% python3 -q
>>> import numpy as np
>>> np.set_printoptions(precision=3, suppress=True, linewidth=160, floatmode="fixed")
>>> out = np.array([[-2, 3, 3, -1],
...     [1, 0, -2, -2],
...     [2, -3, 2, 3],
...     [-2, 0, 3, -3],
...     [3, -1, 2, 1],
...     [-1, -1, 3, 3],
...     [1, -2, 3, 1],
...     [2, -1, 0, -3]])
>>> cent = np.array([[0, 2, 3, 3, 3, 1, 3, 3, 1],
...     [3, 0, 3, 0, 3, 0, 1, 2, 0],
...     [0, 0, 0, 3, 3, 0, 2, 3, 3],
...     [3, 0, 3, 1, 0, 3, 1, 0, 3]])
>>> rng = np.random.default_rng(1316)
>>> M = out @ cent + 0.05 * rng.normal(size=(8, 9))
>>> M
array([[  5.991,  -4.002,   0.003,   2.022,  12.018,  -4.985,   2.098,   9.013,   3.979],
       [ -5.961,   2.025,  -3.012,  -4.937,  -3.143,  -5.033,  -2.969,  -2.974, -10.903],
       [ -0.078,   3.985,   6.049,  14.980,   3.043,  10.984,  10.042,   5.988,  16.949],
       [ -8.995,  -4.069, -14.998,  -0.103,   2.983, -10.978,  -2.975,   3.023,  -2.075],
       [  0.002,   5.987,   8.936,  16.004,  11.945,   5.974,  13.055,  12.990,  12.073],
       [  6.031,  -2.029,   2.957,   8.944,   3.049,   7.923,   4.960,   4.023,  17.025],
       [ -2.994,   2.004,  -0.018,  13.103,   6.008,   3.968,   7.991,   7.931,  13.038],
       [-12.031,   3.971,  -6.002,   3.001,   3.016,  -6.916,   1.942,   4.064,  -7.037]])
>>> Uu, sigma, VT = np.linalg.svd(M)
>>> np.argmax(sigma[:-1] / (sigma[1:] + 1e-6)) + 1
np.int64(4)
>>> sigma
array([54.765, 27.885, 17.832, 14.638,  0.187,  0.136,  0.087,  0.033])
>>> out = Uu[:, :4] @ np.diag(sigma[:4]) @ VT[:4]
>>> np.linalg.matrix_rank(out)
np.int64(4)
>>> print(np.round(np.linalg.norm(M - out) / np.linalg.norm(M), 3))
0.004
>>> np.linalg.matrix_rank(M, rtol=0.05)
np.int64(4)
>>> round(float(np.linalg.norm(M - out, 2)), 3), round(float(sigma[4]), 3)
(0.187, 0.187)
>>> out = M + rng.integers(-2, 3, (8, 4)) @ rng.integers(-2, 3, (4, 9))
>>> out
array([[  5.991, -12.002,   2.003,   2.022,  12.018,   1.015,  -1.902,   9.013,   5.979],
       [ -9.961,  -7.975,  -4.012,  -8.937,  -1.143,  -8.033,  -4.969,   1.026, -11.903],
       [  2.922,   5.985,   3.049,   8.980,   3.043,   5.984,  15.042,   9.988,  17.949],
       [-11.995,  -8.069,  -5.998,   1.897,   8.983,  -3.978,  -3.975,  -4.977,  -5.075],
       [ -3.998,   7.987,   4.936,  12.004,  13.945,  -6.026,  17.055,  16.990,   8.073],
       [  7.031,  -5.029,   5.957,   8.944,   4.049,  12.923,   3.960,   2.023,  18.025],
       [ -5.994,  -6.996,   0.982,   9.103,   9.008,   2.968,   6.991,   9.931,  12.038],
       [ -8.031,   4.971, -12.002,   1.001,  -1.984,  -8.916,   1.942,  10.064,  -3.037]])
>>> print(np.round(np.linalg.svd(out - M, compute_uv=False), 3) + 0)
[25.643 18.448 14.237  6.665  0.000  0.000  0.000  0.000]
>>> np.linalg.cond(M) > 100
np.True_
>>> vec = np.array([0, 3, -1, -1, -3, -1, 0, 3, 3])
>>> np.sign((M @ vec).round(6))
array([-1.000, -1.000,  1.000,  1.000,  1.000,  1.000,  1.000,  1.000])
>>> np.einsum("ij,j->i", M, vec)
array([ -6.124, -13.144,  39.623,   7.768,  26.398,  28.082,  33.843,   3.863])
>>> np.linalg.norm(M @ vec) <= np.linalg.norm(M, 2) * np.linalg.norm(vec) + 1e-9
np.True_
>>> vec @ M
Traceback (most recent call last):
  File "<python-input-23>", line 1, in <module>
    vec @ M
    ~~~~^~~
ValueError: matmul: Input operand 1 has a mismatch in its core dimension 0, with gufunc signature (n?,k),(k,m?)->(n?,m?) (size 8 is different from 9)
>>> print((M @ vec).argmax())
2
>>> out = np.array([[3, 3],
...     [0, 3],
...     [2, 3],
...     [0, 1],
...     [1, 1],
...     [1, 0],
...     [0, 1],
...     [2, 1],
...     [1, 3]])
>>> np.einsum("ij->j", M)
array([-18.035,   7.870,  -6.084,  53.013,  38.919,   0.938,  34.143,  44.059,  43.049])
>>> np.linalg.matrix_rank(np.vstack([M, out.T]))
np.int64(9)
>>> np.vstack([M, out.T]).shape
(10, 9)
>>> feats = np.loadtxt("sample5.csv", delimiter=",")
>>> feats
array([[ 2.000,  5.000,  6.000,  1.000,  6.000],
       [ 4.000, 10.000, 12.000,  2.000, 12.000],
       [ 4.000, 10.000, 12.000,  2.000, 12.000],
       [ 2.000,  5.000,  6.000,  1.000,  6.000],
       [ 0.000,  0.000,  0.000,  0.000,  0.000],
       [ 0.000,  0.000,  0.000,  0.000,  0.000],
       [ 2.000,  5.000,  6.000,  1.000,  6.000],
       [ 0.000,  0.000,  0.000,  0.000,  0.000]])
>>> Uu, sigma, VT = np.linalg.svd(feats)
>>> np.argmax(sigma[:-1] / (sigma[1:] + 1e-6)) + 1
np.int64(1)
>>> sigma.round(3) + 0
array([33.496,  0.000,  0.000,  0.000,  0.000])
>>> out = Uu[:, :1] @ np.diag(sigma[:1]) @ VT[:1]
>>> print(np.linalg.matrix_rank(feats, rtol=0.05))
1
>>> out
array([[ 2.000,  5.000,  6.000,  1.000,  6.000],
       [ 4.000, 10.000, 12.000,  2.000, 12.000],
       [ 4.000, 10.000, 12.000,  2.000, 12.000],
       [ 2.000,  5.000,  6.000,  1.000,  6.000],
       [ 0.000,  0.000,  0.000,  0.000,  0.000],
       [ 0.000,  0.000,  0.000,  0.000,  0.000],
       [ 2.000,  5.000,  6.000,  1.000,  6.000],
       [ 0.000,  0.000,  0.000,  0.000,  0.000]])
>>> round(float(np.linalg.norm(feats - out, 2)), 3), round(float(sigma[1]), 3)
(0.0, 0.0)
>>> round(float(np.abs(feats - out).max()), 3)
0.0
>>> vec = np.array([0, 2, 0, 1, 2])
>>> out @ np.eye(5)[4]
array([ 6.000, 12.000, 12.000,  6.000,  0.000,  0.000,  6.000,  0.000])
>>> out @ np.ones(5)
array([20.000, 40.000, 40.000, 20.000,  0.000,  0.000, 20.000,  0.000])
>>> out @ (2 * vec)
array([46.000, 92.000, 92.000, 46.000,  0.000,  0.000, 46.000,  0.000])
>>> print(np.linalg.norm(out @ vec) <= np.linalg.norm(out, 2) * np.linalg.norm(vec) + 1e-9)
True
>>> np.einsum("ij,j->i", out, vec)
array([23.000, 46.000, 46.000, 23.000,  0.000,  0.000, 23.000,  0.000])
>>> rank = np.linalg.matrix_rank(feats)
>>> rank
np.int64(1)
>>> N = np.linalg.svd(feats)[2][rank:].T
>>> np.allclose(feats @ N, 0)
True
>>> np.linalg.matrix_rank(feats.T @ feats), np.linalg.matrix_rank(feats @ feats.T)
(np.int64(1), np.int64(1))
>>> [int(np.linalg.matrix_rank(np.delete(feats, i, axis=0))) for i in range(8)]
[1, 1, 1, 1, 1, 1, 1, 1]
>>> [int(np.linalg.matrix_rank(feats[:, :j + 1])) for j in range(5)]
[1, 1, 1, 1, 1]
>>> u = np.array([-1, 0, 0])
>>> np.convolve(feats[1], u)
array([ -4.000, -10.000, -12.000,  -2.000, -12.000,   0.000,   0.000])
>>> np.correlate(feats[1], feats[6], "full")
array([ 24.000,  64.000, 106.000, 104.000, 204.000, 104.000, 106.000,  64.000,  24.000])
>>> data = np.loadtxt("m.csv", delimiter=",")
>>> data
array([[ 0.371,  0.033,  0.453, -0.212],
       [-0.264,  0.161,  0.789, -0.974],
       [ 0.132,  0.180,  0.859, -0.571],
       [ 0.902,  0.302,  2.160, -0.882],
       [-0.426, -0.013, -0.585,  0.114],
       [ 0.605,  0.323,  2.387, -1.426],
       [ 0.001,  0.273,  1.663, -1.142],
       [-1.785, -0.352, -3.098,  0.972],
       [ 0.108,  0.163,  1.139, -0.925],
       [ 0.585,  0.147,  0.928, -0.339],
       [ 0.326,  0.165,  1.406, -0.989],
       [ 0.429, -0.161, -0.498,  0.577],
       [-0.324,  0.074,  0.257, -0.442],
       [-0.443,  0.302,  1.395, -1.326],
       [-0.939,  0.213,  0.565, -0.980],
       [-0.282,  0.260,  1.204, -0.731]])
>>> out = np.c_[data[:, :2] @ np.array([[7, 1], [8, 3]]), np.array([-2, 1, -2, 0, -2, 0, -2, 1, 1, -1, 2, 1, 0, 0, 1, 0])]
>>> out
array([[  2.861,   0.470,  -2.000],
       [ -0.560,   0.219,   1.000],
       [  2.364,   0.672,  -2.000],
       [  8.730,   1.808,   0.000],
       [ -3.086,  -0.465,  -2.000],
       [  6.819,   1.574,   0.000],
       [  2.191,   0.820,  -2.000],
       [-15.311,  -2.841,   1.000],
       [  2.060,   0.597,   1.000],
       [  5.271,   1.026,  -1.000],
       [  3.602,   0.821,   2.000],
       [  1.715,  -0.054,   1.000],
       [ -1.676,  -0.102,   0.000],
       [ -0.685,   0.463,   0.000],
       [ -4.869,  -0.300,   1.000],
       [  0.106,   0.498,   0.000]])
>>> print(np.linalg.matrix_rank(np.c_[data, out]))
5
>>> np.linalg.matrix_rank(out)
np.int64(3)
>>> np.round(np.linalg.norm(out - data @ np.linalg.lstsq(data, out)[0], axis=0), 3) + 0
array([0.000, 0.000, 4.014])
>>> Xc = data - data.mean(axis=0)
>>> Uu, sigma, VT = np.linalg.svd(Xc, full_matrices=False)
>>> np.searchsorted(np.cumsum(sigma ** 2) / (sigma ** 2).sum(), 0.9) + 1
np.int64(2)
>>> np.round(Xc.mean(axis=0), 3) + 0
array([0.000, 0.000, 0.000, 0.000])
>>> (np.sign(Uu[:, 0]) == np.sign(Uu[0, 0])).astype(int)
array([1, 0, 0, 0, 1, 0, 0, 1, 0, 0, 0, 1, 1, 0, 1, 0])
>>> print(VT[0] * np.sign(VT[0, np.abs(VT[0]).argmax()]))
[ 0.322  0.113  0.854 -0.394]
>>> print(np.round(sigma ** 2 / (sigma ** 2).sum(), 3) + 0)
[0.884 0.112 0.003 0.000]
>>> round(float((sigma ** 2).sum() ** 2 / (sigma ** 4).sum()), 3)
1.259
>>> np.abs(VT[-1])
array([0.170, 0.949, 0.240, 0.111])
>>> print(np.abs(Uu[:, 0]).argmax())
7
>>> G = np.cov(data, rowvar=False)
>>> np.median(data, axis=0)
array([ 0.054,  0.164,  0.893, -0.806])
>>> np.corrcoef(data.T)
array([[ 1.000,  0.487,  0.718, -0.365],
       [ 0.487,  1.000,  0.948, -0.949],
       [ 0.718,  0.948,  1.000, -0.897],
       [-0.365, -0.949, -0.897,  1.000]])
>>> print(data.std(axis=0))
[0.643 0.176 1.255 0.649]
>>> np.argwhere(np.triu(np.abs(np.corrcoef(data.T)) > 0.8, 1))
array([[1, 2],
       [1, 3],
       [2, 3]])
>>> round(np.corrcoef(data[:, 2], data[:, 1])[0, 1], 3)
np.float64(0.948)
>>> vec = np.array([1, 2, 1, 0])
>>> y = data @ vec
>>> print(np.round(np.linalg.lstsq(data, y)[0], 3) + 0)
[1.000 2.000 1.000 0.000]
>>> np.round(np.linalg.solve(data.T @ data, data.T @ y), 3) + 0
array([1.000, 2.000, 1.000, 0.000])
>>> y = y + 0.05 * rng.normal(size=16)
>>> y
array([ 0.763,  0.830,  1.262,  3.659, -1.010,  3.667,  2.185, -5.659,  1.567,  1.721,  1.965, -0.383,  0.090,  1.640,  0.021,  1.395])
>>> beta, *_ = np.linalg.lstsq(data, y)
>>> np.round(data.T @ (y - data @ beta), 3) + 0
array([0.000, 0.000, 0.000, 0.000])
>>> print(np.round(np.linalg.norm(y - data @ beta), 3))
0.231
>>> [round(float(np.linalg.norm(np.linalg.solve(data.T @ data + lam * np.eye(4), data.T @ y))), 2) for lam in (0, 1, 10, 100)]
[2.13, 1.45, 1.11, 0.41]
>>> A = rng.normal(size=(34, 6)) + 3 * np.array([-2, -1, 1, 0, -3, 3])
>>> A
array([[ -6.745,  -2.303,   3.766,   0.077,  -9.929,   7.069],
       [ -8.032,  -3.638,   3.901,   0.787,  -9.439,   9.275],
       [ -5.290,  -3.256,   2.737,  -0.166,  -7.951,   8.431],
       [ -5.554,  -2.862,   2.577,  -0.934,  -9.409,   9.763],
       [ -6.707,  -1.163,   2.848,  -2.507,  -9.157,   9.126],
       [ -6.960,  -2.639,   3.302,  -0.480,  -8.747,   8.996],
       [ -5.148,  -2.863,   3.684,  -0.538,  -8.798,   7.364],
       [ -5.568,  -3.496,   3.119,  -1.983,  -9.015,   8.313],
       [ -5.005,  -1.429,   1.149,  -0.306,  -7.938,   8.930],
       [ -4.346,  -4.511,   3.476,   0.578,  -9.507,   8.788],
       [ -6.832,  -3.155,   2.609,  -0.932,  -9.626,   8.558],
       [ -4.714,  -3.317,   3.031,   0.924,  -7.156,   9.809],
       [ -5.960,  -2.352,   3.008,   0.746,  -8.459,   8.848],
       [ -5.210,  -1.854,   1.369,   1.765,  -9.522,   7.438],
       [ -6.511,  -3.506,   1.752,   0.517,  -7.847,   8.332],
       [ -5.478,  -5.323,   3.438,   0.360,  -9.870,   7.143],
       [ -6.035,  -3.159,   4.895,   0.660,  -7.601,   9.311],
       [ -5.105,  -1.702,   3.115,   0.444,  -7.449,   9.223],
       [ -7.974,  -1.674,   2.602,  -1.511,  -8.718,   8.861],
       [ -5.389,  -2.977,   3.897,   0.829,  -8.498,   8.336],
       [ -5.472,  -3.412,   3.292,  -0.080, -11.233,   8.802],
       [ -5.896,  -3.118,   2.023,   1.143,  -9.584,   9.604],
       [ -7.467,  -4.505,   1.719,   1.086,  -9.583,   9.103],
       [ -6.200,  -3.988,   4.032,   0.743,  -9.027,   8.324],
       [ -6.232,  -3.764,   4.680,  -0.750,  -6.705,   9.347],
       [ -6.794,  -3.114,   3.974,  -0.106,  -7.879,  10.908],
       [ -6.843,  -2.853,   3.903,  -0.886,  -7.953,   8.521],
       [ -6.570,  -3.612,   1.000,  -0.629,  -8.508,   8.961],
       [ -5.738,  -3.013,   5.009,   0.817,  -8.090,   8.980],
       [ -6.305,  -3.598,   3.412,  -0.161,  -9.556,   8.995],
       [ -3.462,  -2.699,   3.993,  -2.272,  -8.624,   7.832],
       [ -6.910,  -1.971,   4.074,   0.012,  -9.810,   9.720],
       [ -5.131,  -1.693,   3.278,  -1.801,  -7.569,   9.151],
       [ -6.527,  -1.907,   3.857,  -1.118,  -9.513,   8.406]])
>>> G = np.cov(A, rowvar=False)
>>> G.shape
(6, 6)
>>> np.median(A, axis=0)
array([-5.998, -3.064,  3.297, -0.093, -8.772,  8.895])
>>> np.linalg.eigvalsh(G)[::-1]
array([1.419, 1.174, 1.063, 0.963, 0.544, 0.402])
>>> cent = A[[10, 25]].astype(float)
>>> for _ in range(5):
...     lab = np.linalg.norm(A[:, None] - cent, axis=-1).argmin(axis=1)
...     cent = np.array([A[lab == j].mean(axis=0) for j in range(2)])
... 
>>> print(lab)
[0 0 0 0 0 0 0 0 0 0 0 1 0 0 0 0 1 1 0 0 0 0 0 0 1 1 0 0 1 0 0 0 0 0]
>>> np.bincount(lab)
array([28,  6])
>>> Uu, sigma, VT = np.linalg.svd(A)
>>> np.argmax(sigma[:-1] / (sigma[1:] + 1e-6)) + 1
np.int64(1)
>>> print(sigma)
[84.472  6.759  6.180  5.688  4.675  4.221]
>>> out = Uu[:, :1] @ np.diag(sigma[:1]) @ VT[:1]
>>> round(np.linalg.norm(A - out, 2), 3), np.round(sigma[1], 3)
(np.float64(6.759), np.float64(6.759))
>>> np.linalg.matrix_rank(A, rtol=0.05)
np.int64(5)
>>> round(np.linalg.norm(A - out) / np.linalg.norm(A), 3)
np.float64(0.146)
>>> Xc = A - A.mean(axis=0)
>>> V = np.linalg.svd(Xc)[2][:1]
>>> out = Xc - Xc @ V.T @ V
>>> print(np.linalg.norm(out, axis=1).round(6).argmax())
13
>>> out.std(axis=0)
array([0.974, 0.656, 0.980, 0.621, 0.837, 0.774])
>>> np.cov(Xc @ V.T, rowvar=False)
array(1.419)
>>> np.round(np.linalg.norm(out) / np.linalg.norm(Xc), 3)
np.float64(0.863)
>>> J = np.load("case2.npy")
>>> J
array([[ 0,  2,  0, -3, -5,  4,  0,  1],
       [-2,  0, -5, -1,  5,  0,  2,  4],
       [ 0,  5,  0, -1,  2,  1,  2,  3],
       [ 3,  1,  1,  0, -2,  6, -4,  2],
       [ 5, -5, -2,  2,  0, -1,  0, -2],
       [-4,  0, -1, -6,  1,  0, -5, -6],
       [ 0, -2, -2,  4,  0,  5,  0,  6],
       [-1, -4, -3, -2,  2,  6, -6,  0]])
>>> vec = np.array([2, 2, 2, 3, 1, 0, 1, 2])
>>> y = J @ vec
>>> beta, lr = np.zeros(8), 1 / np.linalg.norm(J, 2) ** 2
>>> for i in range(20):
...     beta -= lr * J.T @ (J @ beta - y)
...     if i % 5 == 0: print(i, round(np.linalg.norm(J @ beta - y), 3))
... 
0 12.762
5 6.607
10 3.79
15 2.179
>>> beta
array([ 1.951,  1.828,  1.918,  2.797,  0.772, -0.137,  1.038,  2.185])
>>> round(float(np.linalg.cond(J)), 3)
19.089
